>>> import numpy as np
>>> import numpy.linalg as la
>>> np.set_printoptions(suppress=True, linewidth=160)
>>> F = np.load("run2.npy")
>>> F
array([[-0.8, -0.2,  0.4, -0.4, -0.7,  0.3, -2. , -0.5, -1.7,  0.3,  1. , -0.5, -1. , -0.3],
       [ 0.5, -1.6, -1.7, -0.2, -0.5,  0.6, -0.2,  0.5, -0.1,  0.8, -0.3, -1.3, -0.2, -0.8],
       [ 0.9,  1.9,  1.1,  1.3, -1.2, -0.4,  2.1,  0.8, -2.8,  1.2,  0. ,  0.1,  0.2,  0.6],
       [ 0.6, -0.3, -1.3,  0.4,  0.6, -0.1, -1.1,  0.3,  0.8,  0.7, -1.6, -2. ,  1.3,  1.1],
       [-0.2,  0.8, -0.2, -0.2,  0.1,  2.2, -0.9,  1.3, -1.2,  0.1, -1.2, -0.5,  0.9, -1.7],
       [-1.7,  0.4, -0.8, -0.5,  1.5, -0.6,  0.1, -0.3,  0.4, -0.4,  2.1, -0.5,  0.4,  0.1],
       [ 0.8,  1.3, -0.9, -0.5,  0.8,  0.2, -1.2, -0.1, -0.4, -0.5,  0.6, -0.5, -0.2,  1. ],
       [ 0.5, -1.1, -0.7,  0.8, -0.5,  2.3, -0.4,  0.5,  0.2,  0.7, -0.3,  0.7,  0.5,  0.8]])
>>> W = np.array([[1, 2, 2, 3],
...     [3, 2, 0, 0],
...     [1, 1, 2, 0],
...     [0, 1, 0, 0],
...     [1, 2, 1, 1],
...     [0, 2, 3, 3],
...     [3, 2, 3, 2],
...     [1, 2, 2, 2],
...     [0, 0, 1, 0],
...     [2, 1, 2, 3],
...     [0, 3, 0, 0],
...     [3, 0, 1, 1],
...     [0, 3, 0, 3],
...     [2, 2, 3, 1]])
>>> coef = np.array([0, 4, 2, 1])
>>> hid = np.maximum(F @ W + coef, 0)
>>> (hid > 0).astype(int)
array([[0, 0, 0, 0],
       [0, 0, 0, 1],
       [1, 1, 1, 1],
       [0, 1, 1, 1],
       [0, 1, 1, 1],
       [0, 1, 0, 0],
       [1, 1, 1, 1],
       [1, 1, 1, 1]])
>>> Z = np.array([[1, 1], [0, 1], [0, 2], [2, 2]])
>>> np.round(hid @ Z, 2)
array([[ 0. ,  0. ],
       [ 8.2,  8.2],
       [41.5, 85.1],
       [13.2, 21.7],
       [17.4, 25.8],
       [ 0. ,  8.8],
       [ 1.6, 11.5],
       [28.8, 63.4]])
>>> x = np.array([-1, 0, -2, 0, 1, 3, 0, -1, -1, 3, 3, -2, -3, 3])
>>> h1 = np.maximum(F @ x, 0)
>>> np.round(np.tanh(F @ x), 2)
array([ 1.  ,  1.  ,  0.8 ,  0.96, -0.99,  1.  ,  1.  ,  1.  ])
>>> np.flatnonzero(h1 > 1e-9)
array([0, 1, 2, 3, 5, 6, 7])
>>> h1.round(2)
array([9.4, 6.1, 1.1, 1.9, 0. , 8.1, 7.8, 7.3])
>>> print(F * (h1 > 1e-9)[:, None])
[[-0.8 -0.2  0.4 -0.4 -0.7  0.3 -2.  -0.5 -1.7  0.3  1.  -0.5 -1.  -0.3]
 [ 0.5 -1.6 -1.7 -0.2 -0.5  0.6 -0.2  0.5 -0.1  0.8 -0.3 -1.3 -0.2 -0.8]
 [ 0.9  1.9  1.1  1.3 -1.2 -0.4  2.1  0.8 -2.8  1.2  0.   0.1  0.2  0.6]
 [ 0.6 -0.3 -1.3  0.4  0.6 -0.1 -1.1  0.3  0.8  0.7 -1.6 -2.   1.3  1.1]
 [-0.   0.  -0.  -0.   0.   0.  -0.   0.  -0.   0.  -0.  -0.   0.  -0. ]
 [-1.7  0.4 -0.8 -0.5  1.5 -0.6  0.1 -0.3  0.4 -0.4  2.1 -0.5  0.4  0.1]
 [ 0.8  1.3 -0.9 -0.5  0.8  0.2 -1.2 -0.1 -0.4 -0.5  0.6 -0.5 -0.2  1. ]
 [ 0.5 -1.1 -0.7  0.8 -0.5  2.3 -0.4  0.5  0.2  0.7 -0.3  0.7  0.5  0.8]]
>>> M2 = np.array([[5, 0, 5],
...     [5, 3, 2],
...     [4, 4, 1],
...     [2, 4, 4],
...     [4, 0, 5],
...     [4, 1, 4],
...     [2, 4, 2],
...     [1, 5, 5],
...     [5, 5, 3],
...     [1, 0, 1],
...     [4, 4, 3],
...     [3, 5, 4],
...     [0, 2, 4],
...     [3, 5, 0]])
>>> print(la.matrix_rank(F @ M2))
3
>>> np.round(np.einsum("ij->j", F), 2)
array([ 0.6,  1.2, -4.1,  0.7,  0.1,  4.5, -3.6,  2.5, -4.8,  2.9,  0.3, -4.5,  1.9,  0.8])
>>> np.vstack([F, M2.T]).shape
(11, 14)
>>> np.round(np.einsum("ij,ij->i", F, F), 2)
array([11.15,  9.75, 23.66, 14.56, 14.95, 11.8 ,  7.58, 10.54])
>>> K = np.load("x.npy")
>>> K
array([[0, 0, 0, 0, 0, 0, 0],
       [0, 0, 0, 0, 0, 0, 0],
       [0, 0, 0, 1, 0, 0, 1],
       [0, 0, 1, 0, 0, 0, 1],
       [0, 0, 0, 0, 0, 0, 0],
       [0, 0, 0, 0, 0, 0, 0],
       [0, 0, 1, 1, 0, 0, 0]])
>>> # splits into 5 blocks
>>> rng = np.random.default_rng(1484)
>>> M2 = K + rng.integers(-2, 3, (7, 3)) @ rng.integers(-2, 3, (3, 7))
>>> M2
array([[ 4, -2, -2, -4,  4,  0,  4],
       [ 0, -4,  4, -2,  0, -2,  0],
       [-1, -1,  2,  2, -1,  1, -1],
       [ 4, -4,  1, -2,  4,  6,  1],
       [-3,  0,  3,  3, -3,  1, -4],
       [ 2,  0, -2, -3,  2, -3,  4],
       [ 1,  5, -5,  2,  1,  1,  2]])
>>> la.matrix_rank(M2 - K, tol=1e-8)
np.int64(3)
>>> M2 - K
array([[ 4, -2, -2, -4,  4,  0,  4],
       [ 0, -4,  4, -2,  0, -2,  0],
       [-1, -1,  2,  1, -1,  1, -2],
       [ 4, -4,  0, -2,  4,  6,  0],
       [-3,  0,  3,  3, -3,  1, -4],
       [ 2,  0, -2, -3,  2, -3,  4],
       [ 1,  5, -6,  1,  1,  1,  2]])
>>> (K != 0).astype(int)
array([[0, 0, 0, 0, 0, 0, 0],
       [0, 0, 0, 0, 0, 0, 0],
       [0, 0, 0, 1, 0, 0, 1],
       [0, 0, 1, 0, 0, 0, 1],
       [0, 0, 0, 0, 0, 0, 0],
       [0, 0, 0, 0, 0, 0, 0],
       [0, 0, 1, 1, 0, 0, 0]])
>>> np.round(np.sort(la.eigvals(K).real), 2)
array([-1., -1.,  0.,  0.,  0.,  0.,  2.])
>>> np.flatnonzero(la.matrix_power((K != 0) + (K.T != 0) + np.eye(7), 7)[1])
array([1])
>>> theta = np.radians(120)
>>> R = np.eye(7)
>>> R[3, 3] = R[2, 2] = np.cos(theta)
>>> R[3, 2], R[2, 3] = -np.sin(theta), np.sin(theta)
>>> R.round(2)
array([[ 1.  ,  0.  ,  0.  ,  0.  ,  0.  ,  0.  ,  0.  ],
       [ 0.  ,  1.  ,  0.  ,  0.  ,  0.  ,  0.  ,  0.  ],
       [ 0.  ,  0.  , -0.5 ,  0.87,  0.  ,  0.  ,  0.  ],
       [ 0.  ,  0.  , -0.87, -0.5 ,  0.  ,  0.  ,  0.  ],
       [ 0.  ,  0.  ,  0.  ,  0.  ,  1.  ,  0.  ,  0.  ],
       [ 0.  ,  0.  ,  0.  ,  0.  ,  0.  ,  1.  ,  0.  ],
       [ 0.  ,  0.  ,  0.  ,  0.  ,  0.  ,  0.  ,  1.  ]])
>>> M2 = K @ R.T
>>> np.round(np.abs(M2 - K).max(axis=0), 2)
array([0.  , 0.  , 1.5 , 2.37, 0.  , 0.  , 0.  ])
>>> np.allclose(la.norm(K, axis=1), la.norm(M2, axis=1))
True
>>> print(np.round(la.svd(K, compute_uv=False), 2), np.round(la.svd(M2, compute_uv=False), 2))
[2. 1. 1. 0. 0. 0. 0.] [2. 1. 1. 0. 0. 0. 0.]
>>> x = np.array([3, 4, -1, -2, -3, -4, -2])
>>> np.round(np.abs(la.eigvals(R)), 2)
array([1., 1., 1., 1., 1., 1., 1.])
>>> round(float(la.det(R)), 2)
1.0
>>> round(float(la.norm(x)), 2), np.round(la.norm(R @ x), 2)
(7.68, np.float64(7.68))
>>> A = np.load("data.npy")
>>> A
array([[0, 0, 0, 1, 0, 1],
       [0, 0, 0, 1, 0, 0],
       [0, 0, 0, 1, 1, 1],
       [1, 1, 1, 0, 0, 0],
       [0, 0, 1, 0, 0, 0],
       [1, 0, 1, 0, 0, 0]])
>>> print([round(float(la.det(A[:i, :i])), 2) + 0 for i in range(1, 7)])
[0.0, 0.0, 0.0, 0.0, 0.0, -1.0]
>>> np.all(la.eigvalsh(A) > 0)
np.False_
>>> M2 = la.inv(A)
>>> np.round(la.inv(M2), 2)
array([[-0., -0., -0.,  1., -0.,  1.],
       [ 0.,  0.,  0.,  1.,  0.,  0.],
       [ 0.,  0.,  0.,  1.,  1.,  1.],
       [ 1.,  1.,  1.,  0.,  0.,  0.],
       [-0., -0.,  1., -0., -0., -0.],
       [ 1.,  0.,  1.,  0.,  0.,  0.]])
>>> m1 = np.load("out12.npy")
>>> m1
array([[1, 0, 0, 0, 0, 0],
       [1, 0, 0, 0, 0, 0],
       [2, 1, 2, 0, 0, 0],
       [0, 1, 0, 2, 0, 0],
       [0, 2, 0, 0, 2, 0],
       [1, 2, 0, 2, 1, 2]])
>>> # rows 0 and 1 are equal
>>> m1.ravel(order="F")
array([1, 1, 2, 0, 0, 1, 0, 0, 1, 1, 2, 2, 0, 0, 2, 0, 0, 0, 0, 0, 0, 2, 0, 2, 0, 0, 0, 0, 2, 1, 0, 0, 0, 0, 0, 2])
>>> m1.reshape(-1, 2)
array([[1, 0],
       [0, 0],
       [0, 0],
       [1, 0],
       [0, 0],
       [0, 0],
       [2, 1],
       [2, 0],
       [0, 0],
       [0, 1],
       [0, 2],
       [0, 0],
       [0, 2],
       [0, 0],
       [2, 0],
       [1, 2],
       [0, 2],
       [1, 2]])
>>> m1.reshape(2, -1)
array([[1, 0, 0, 0, 0, 0, 1, 0, 0, 0, 0, 0, 2, 1, 2, 0, 0, 0],
       [0, 1, 0, 2, 0, 0, 0, 2, 0, 0, 2, 0, 1, 2, 0, 2, 1, 2]])
>>> T = m1.reshape(6, 2, -1)
>>> T.sum(axis=1)
array([[1, 0, 0],
       [1, 0, 0],
       [2, 1, 2],
       [2, 1, 0],
       [0, 4, 0],
       [3, 3, 2]])
>>> T.shape
(6, 2, 3)
>>> T.transpose(1, 0, 2)
array([[[1, 0, 0],
        [1, 0, 0],
        [2, 1, 2],
        [0, 1, 0],
        [0, 2, 0],
        [1, 2, 0]],

       [[0, 0, 0],
        [0, 0, 0],
        [0, 0, 0],
        [2, 0, 0],
        [0, 2, 0],
        [2, 1, 2]]])
>>> np.swapaxes(T, 1, 2)[1]
array([[1, 0],
       [0, 0],
       [0, 0]])
>>> print(np.einsum("ihd,ihd->ih", T, T))
[[1 0]
 [1 0]
 [9 0]
 [1 4]
 [4 4]
 [5 9]]
>>> W0 = rng.normal(size=(48, 14))
>>> W0 = 10 * W0 / la.norm(W0, axis=1, keepdims=True)
>>> W0.round(2)
array([[-1.66,  2.41,  0.12,  2.52,  0.02, -0.77, -2.65, -3.75, -5.78, -3.56, -0.29, -2.73, -0.27,  3.13],
       [ 2.48, -3.86, -0.45,  2.06,  0.82,  4.22, -5.06,  1.37, -3.93,  1.37, -0.21, -2.16, -2.38,  0.93],
       [-0.17,  1.46, -2.51,  2.34,  1.82,  0.33, -5.53,  0.35,  2.24, -1.01,  4.24, -3.97, -3.45, -0.54],
       [ 3.89,  2.08,  4.82,  2.16,  4.53,  0.63,  0.92,  2.  , -1.35, -3.51,  1.13, -1.66, -2.11, -2.06],
       [-6.04,  2.27, -0.45,  3.08,  0.84, -1.34,  1.03, -1.28,  1.52, -4.57, -1.94,  2.72, -2.98, -0.42],
       [-2.91,  2.33,  0.6 , -2.46,  5.44, -5.14,  0.17,  1.17, -0.56,  3.84, -0.19, -1.12,  0.06, -2.43],
       [-2.06, -2.65,  3.15,  2.03, -1.92,  2.76,  1.5 ,  2.31, -0.2 , -1.76,  0.26,  5.68,  1.44, -4.27],
       [ 1.73, -4.24,  4.65,  1.3 ,  1.82, -2.59, -2.69, -0.43,  4.34, -0.84,  1.86,  1.81, -3.13, -1.48],
       [-0.79,  4.61, -0.62,  2.99, -2.59,  1.31,  0.6 ,  0.31, -2.32, -5.03,  1.76, -4.19,  0.03, -2.94],
       [ 2.3 , -5.67,  0.75,  0.12,  2.39, -2.75, -0.07, -3.07, -1.12, -2.73,  2.1 , -1.34,  3.44, -3.54],
       [-0.58,  3.34,  0.75,  1.1 ,  1.21,  2.61, -2.27,  1.6 ,  3.42,  0.98,  0.02,  4.2 , -6.34, -0.58],
       [-3.79,  0.74, -0.07, -1.25,  3.21, -5.31, -0.4 ,  2.73,  2.97,  1.64,  2.89,  4.17, -0.23,  0.21],
       [ 4.37,  4.52,  2.74,  2.62, -0.78, -2.23,  1.34, -3.34, -0.38,  3.87, -2.11,  1.81,  1.14,  1.86],
       [ 5.61,  4.02,  1.51, -2.12,  1.01,  2.56,  0.1 ,  0.82,  1.3 ,  5.4 ,  1.45,  0.28,  1.42, -1.52],
       [ 0.22,  1.58,  1.76, -2.96, -2.21, -2.14,  2.84,  3.09, -5.13,  0.48, -2.02, -4.16,  3.16,  0.79],
       [-0.01, -1.65,  2.5 , -0.59,  4.04, -0.99, -1.38, -1.83,  5.33, -0.12,  3.43,  2.35, -0.46, -4.72],
       [ 0.78, -2.14, -2.84, -0.91, -2.72,  1.63, -1.15,  1.28, -4.9 , -1.45, -0.47,  3.31, -4.63,  3.76],
       [ 0.34,  2.65,  0.15, -3.23,  3.65,  1.3 ,  2.73,  1.16,  2.23, -4.82,  3.75,  2.62, -3.08, -0.03],
       [-1.55, -4.29, -2.11,  3.29, -1.69,  0.22,  0.69, -3.81,  0.68, -0.39,  5.45, -3.56, -1.76, -0.14],
       [-1.09, -5.53, -3.88, -5.04, -1.89,  0.56,  0.63,  0.59,  2.33,  1.81,  0.11,  2.03, -2.85, -1.47],
       [ 1.11,  3.83,  0.6 , -6.78, -2.58,  0.76, -3.43,  0.09, -1.4 ,  3.15, -0.07,  0.96,  2.19,  1.06],
       [ 1.76,  1.19, -1.9 , -2.5 ,  4.2 , -0.41,  0.57, -1.39, -1.1 ,  0.08,  2.76,  1.48, -4.22, -6.06],
       [-2.59, -1.1 ,  0.1 ,  4.05,  1.69,  3.31,  0.95, -0.74,  5.87,  2.6 ,  1.93, -3.87, -0.52, -0.45],
       [-2.8 ,  0.49, -1.8 , -0.78, -4.9 ,  0.51, -2.22, -0.19, -3.56,  1.11, -0.92, -0.08, -6.14, -2.53],
       [-2.77, -1.95, -1.36, -3.62,  0.17, -2.39,  4.16,  1.16, -3.52, -1.17,  1.03,  4.67,  1.09,  3.38],
       [-4.69,  2.51, -1.43,  1.84,  2.22, -1.26,  2.6 ,  2.22, -5.29,  0.58,  2.2 , -2.09, -2.76,  1.72],
       [ 2.81,  3.17,  2.42, -1.22, -0.68,  3.07,  1.8 , -0.08,  4.47,  0.31,  1.17, -4.88,  3.32,  2.3 ],
       [-2.38,  0.07,  0.56,  1.23, -3.77, -5.39, -2.54, -1.84, -4.55,  2.17,  1.36, -0.43, -3.47,  0.04],
       [-2.94, -0.47, -4.9 , -1.94, -1.93,  1.95,  0.06,  0.37,  4.12,  4.07,  4.08,  0.27, -1.16, -2.02],
       [ 0.64,  0.64, -2.18,  3.78, -1.05, -2.3 , -0.26, -1.5 , -3.35, -1.21, -2.08,  0.25, -6.61, -3.28],
       [ 0.48, -1.43,  4.16, -1.88, -0.65, -1.49, -4.99, -4.51,  3.33, -1.06, -0.33,  2.31,  2.27,  2.5 ],
       [-1.13, -1.52, -0.83, -3.62,  5.31, -1.33,  0.94, -2.17,  0.84, -3.47, -2.16,  0.01,  2.78, -4.68],
       [-0.28, -3.92, -1.63, -0.3 , -2.79,  3.79, -1.63,  3.13, -2.48,  5.49,  0.79, -1.62,  2.64, -0.81],
       [ 2.6 ,  1.99, -0.3 ,  3.62, -4.67,  2.55,  3.61,  0.88, -1.  ,  3.73,  3.08, -1.59, -1.23,  2.34],
       [ 1.88, -3.69, -1.14, -2.03, -1.16,  1.38,  3.44,  0.08,  0.2 , -1.1 ,  3.74, -4.07,  5.48,  0.74],
       [-2.98,  0.35, -0.97, -0.54,  0.22, -3.05, -4.2 ,  4.75, -3.65, -0.92,  0.31, -3.65, -2.71,  2.31],
       [-2.46, -0.78, -0.87,  3.78, -2.27,  2.95,  4.24, -0.96,  0.71, -3.14,  1.1 ,  2.3 , -5.32,  0.5 ],
       [ 0.69,  3.81,  1.03, -0.18, -0.04,  3.87, -5.21, -3.17,  1.08,  1.55, -0.95, -3.21, -1.15, -3.95],
       [-3.24,  1.91,  0.56, -0.59,  3.93,  1.95,  3.62,  2.86,  0.89, -3.5 , -3.08,  0.49, -3.18,  3.45],
       [ 1.49,  0.36,  4.03, -2.21, -0.11, -0.48, -4.76, -0.37, -0.14, -1.74, -0.43, -5.29, -4.72, -0.13],
       [ 0.66,  1.47, -2.57, -2.79, -0.08, -1.86,  4.84,  1.9 ,  3.31, -2.14,  1.04,  1.71,  3.31, -4.69],
       [ 2.03, -0.4 ,  4.39,  1.87,  1.72,  0.73, -0.39,  2.87,  5.46,  1.14, -3.9 ,  0.22,  3.81,  0.49],
       [-3.69,  4.62, -1.01,  1.1 ,  3.82, -2.01,  0.45, -3.19, -2.64, -1.87, -2.04,  0.24, -2.69, -3.45],
       [ 0.67, -2.1 ,  0.17,  2.11, -2.59,  0.74, -1.08,  4.07,  2.83,  5.92,  0.27, -1.91, -3.94,  1.8 ],
       [-1.75, -2.95, -0.78,  1.3 ,  0.53,  7.51, -0.77, -2.17, -2.3 , -3.09, -2.04, -0.2 ,  0.39,  2.18],
       [ 0.93,  5.38,  0.68, -3.3 ,  4.69, -0.68, -1.19,  1.26, -0.48,  2.36,  0.39,  2.98,  4.19, -0.99],
       [ 0.9 ,  1.47,  2.1 , -4.96, -1.57,  3.83,  1.63, -0.8 ,  1.3 , -0.43,  3.83,  4.09,  3.16,  2.07],
       [ 3.27, -1.67,  0.43, -0.14,  1.36,  3.19, -1.01,  2.45, -5.01,  3.31,  4.92, -0.23,  1.97, -1.73]])
>>> M2 = np.c_[W0[:, :4] @ np.array([[-4, 1, -4, -7], [-3, -7, 7, -3], [2, -6, -3, 3], [-1, 5, -6, 1]]), np.array([2, -1, 2, 1, 1, 2, 2, 2, -2, -1, -2, 2, 2, -1, -2, 2, -1, 1, -2, -1, -1, -2, -1, 2, -2, -2, 1, 2, -2, -1, 1, -2, 2, 1, -1, 1, 0, 2, 0, 1, -2, -2, 1, 1, -1, -1, 0, 0])]
>>> print(M2.round(2))
[[ -2.88  -6.62   8.02   7.23   2.  ]
 [ -1.32  42.52 -47.98  -5.08  -1.  ]
 [-11.07  16.36   4.41  -8.4    2.  ]
 [-14.34 -28.78 -28.43 -16.87   1.  ]
 [ 13.37  -3.85  22.93  37.2    1.  ]
 [  8.31 -35.06  40.86  12.72   2.  ]
 [ 20.46   7.75 -31.95  33.85   2.  ]
 [ 13.82  10.02 -58.35  15.88   2.  ]
 [-14.89 -14.34  19.33  -7.15  -2.  ]
 [  9.18  38.12 -51.85   3.27  -1.  ]
 [ -7.28 -22.93  16.86  -2.6   -2.  ]
 [ 14.05 -14.82  28.08  22.85   2.  ]
 [-28.2  -30.6   -9.76 -33.35   2.  ]
 [-29.38 -42.21  13.85 -48.94  -1.  ]
 [  0.87 -36.18  22.66  -3.96  -2.  ]
 [ 10.58  -6.37 -15.46  11.94   2.  ]
 [ -1.48  28.23  -4.13  -8.5   -1.  ]
 [ -5.79 -35.25  36.15 -13.13   1.  ]
 [ 11.54  57.54 -37.24  20.65  -2.  ]
 [ 18.23  35.72   7.49   7.52  -1.  ]
 [ -7.94 -63.24  61.26 -24.23  -1.  ]
 [-11.9   -7.65  22.02 -24.08  -2.  ]
 [  9.82  24.78 -21.99  25.79  -1.  ]
 [  6.89   0.67  24.67  11.93   2.  ]
 [ 17.83   0.9   23.24  17.53  -2.  ]
 [  6.55  -4.51  29.6   22.87  -2.  ]
 [-14.67 -40.03  11.04 -23.12   1.  ]
 [  9.18  -0.01   0.9   19.34   2.  ]
 [  5.31  20.09  34.8    5.34  -2.  ]
 [-12.59  28.13 -14.21  -9.12  -1.  ]
 [ 12.56 -23.9  -13.14  11.52   1.  ]
 [ 11.03  -3.62  18.06   6.34  -2.  ]
 [  9.92  35.48 -19.66   8.53   2.  ]
 [-20.6    8.58 -17.33 -21.47   1.  ]
 [  3.31  24.38 -17.77  -7.52  -1.  ]
 [  9.44  -2.29  20.53  16.33   1.  ]
 [  6.68  27.14 -15.72  20.77   0.  ]
 [-11.95 -33.08  21.97 -13.36   2.  ]
 [  8.94 -22.88  28.15  18.02   0.  ]
 [  3.25 -36.22  -2.25  -1.61   1.  ]
 [ -9.41  -8.13  32.08 -19.56  -2.  ]
 [ -0.01 -12.19 -35.28   2.03  -2.  ]
 [ -2.19 -24.49  43.53  10.07   1.  ]
 [  1.83  24.92 -30.54   4.21   1.  ]
 [ 12.99  30.05 -19.07  20.06  -1.  ]
 [-15.18 -57.29  51.68 -23.89  -1.  ]
 [  1.16 -46.81  30.16  -9.35   0.  ]
 [ -7.08  11.67 -25.18 -16.75   0.  ]]
>>> np.round(la.norm(M2 - W0 @ la.lstsq(W0, M2)[0], axis=0), 2) + 0
array([0.  , 0.  , 0.  , 0.  , 8.51])
>>> la.matrix_rank(M2)
np.int64(5)
>>> print(np.round(la.lstsq(W0, M2[:, 0])[0], 2) + 0)
[-4. -3.  2. -1.  0.  0.  0.  0.  0.  0.  0.  0.  0.  0.]
